>>> import numpy as np
>>> np.set_printoptions(precision=3, suppress=True, linewidth=160, legacy="1.25")
>>> Y = np.array([[2, 0, 2, 2, 0, 0],
...     [1, 0, 1, 0, 1, 2],
...     [2, 1, 0, 1, 0, 2],
...     [0, 2, 1, 2, 2, 0],
...     [2, 0, 2, 0, 2, 0],
...     [0, 0, 0, 1, 1, 2]])
>>> cent = np.array([[1, 1, 1, 1, 2, 2, 0, 0],
...     [0, 1, 1, 2, 1, 0, 0, 2],
...     [2, 0, 0, 1, 2, 0, 1, 0],
...     [0, 2, 2, 1, 0, 2, 0, 2],
...     [1, 1, 2, 1, 2, 1, 2, 2],
...     [2, 1, 0, 1, 2, 2, 2, 1],
...     [0, 0, 0, 1, 2, 2, 2, 0],
...     [1, 2, 2, 0, 1, 0, 1, 1]])
>>> m1 = np.block([[Y, np.array([[0, -1, 5, 4, -4, -4, -2, -2],
...     [2, -5, 2, -4, -1, -2, -5, -4],
...     [4, 3, -4, -2, 4, 1, -5, -3],
...     [-5, 0, 3, 2, 3, -3, 3, 2],
...     [5, -2, -3, 1, -2, 3, -3, -4],
...     [-1, -4, -5, -4, 1, 1, 5, -5]])], [np.zeros((8, 6)), cent]])
>>> m1
array([[ 2.,  0.,  2.,  2.,  0.,  0.,  0., -1.,  5.,  4., -4., -4., -2., -2.],
       [ 1.,  0.,  1.,  0.,  1.,  2.,  2., -5.,  2., -4., -1., -2., -5., -4.],
       [ 2.,  1.,  0.,  1.,  0.,  2.,  4.,  3., -4., -2.,  4.,  1., -5., -3.],
       [ 0.,  2.,  1.,  2.,  2.,  0., -5.,  0.,  3.,  2.,  3., -3.,  3.,  2.],
       [ 2.,  0.,  2.,  0.,  2.,  0.,  5., -2., -3.,  1., -2.,  3., -3., -4.],
       [ 0.,  0.,  0.,  1.,  1.,  2., -1., -4., -5., -4.,  1.,  1.,  5., -5.],
       [ 0.,  0.,  0.,  0.,  0.,  0.,  1.,  1.,  1.,  1.,  2.,  2.,  0.,  0.],
       [ 0.,  0.,  0.,  0.,  0.,  0.,  0.,  1.,  1.,  2.,  1.,  0.,  0.,  2.],
       [ 0.,  0.,  0.,  0.,  0.,  0.,  2.,  0.,  0.,  1.,  2.,  0.,  1.,  0.],
       [ 0.,  0.,  0.,  0.,  0.,  0.,  0.,  2.,  2.,  1.,  0.,  2.,  0.,  2.],
       [ 0.,  0.,  0.,  0.,  0.,  0.,  1.,  1.,  2.,  1.,  2.,  1.,  2.,  2.],
       [ 0.,  0.,  0.,  0.,  0.,  0.,  2.,  1.,  0.,  1.,  2.,  2.,  2.,  1.],
       [ 0.,  0.,  0.,  0.,  0.,  0.,  0.,  0.,  0.,  1.,  2.,  2.,  2.,  0.],
       [ 0.,  0.,  0.,  0.,  0.,  0.,  1.,  2.,  2.,  0.,  1.,  0.,  1.,  1.]])
>>> x = np.array([0, 3, 4, 4, 4, 5, -1, 2, 4, 0, -2, 3, 3, 4])
>>> rhs = m1 @ x
>>> rhs
array([ 16., -21., -29.,  45., -17., -13.,   7.,  12.,  -3.,  26.,  22.,  12.,   8.,  16.])
>>> np.round(np.linalg.solve(m1, rhs), 3) + 0
array([ 0.,  3.,  4.,  4.,  4.,  5., -1.,  2.,  4.,  0., -2.,  3.,  3.,  4.])
>>> np.round(np.linalg.solve(m1, -2 * rhs), 3) + 0
array([  0.,  -6.,  -8.,  -8.,  -8., -10.,   2.,  -4.,  -8.,   0.,   4.,  -6.,  -6.,  -8.])
>>> np.round(np.linalg.solve(m1, rhs + m1[:, 5]), 3) + 0
array([ 0.,  3.,  4.,  4.,  4.,  6., -1.,  2.,  4.,  0., -2.,  3.,  3.,  4.])
>>> np.linalg.solve(m1, m1[:, 2])
array([ 0.,  0.,  1., -0.,  0.,  0.,  0.,  0.,  0.,  0.,  0., -0., -0., -0.])
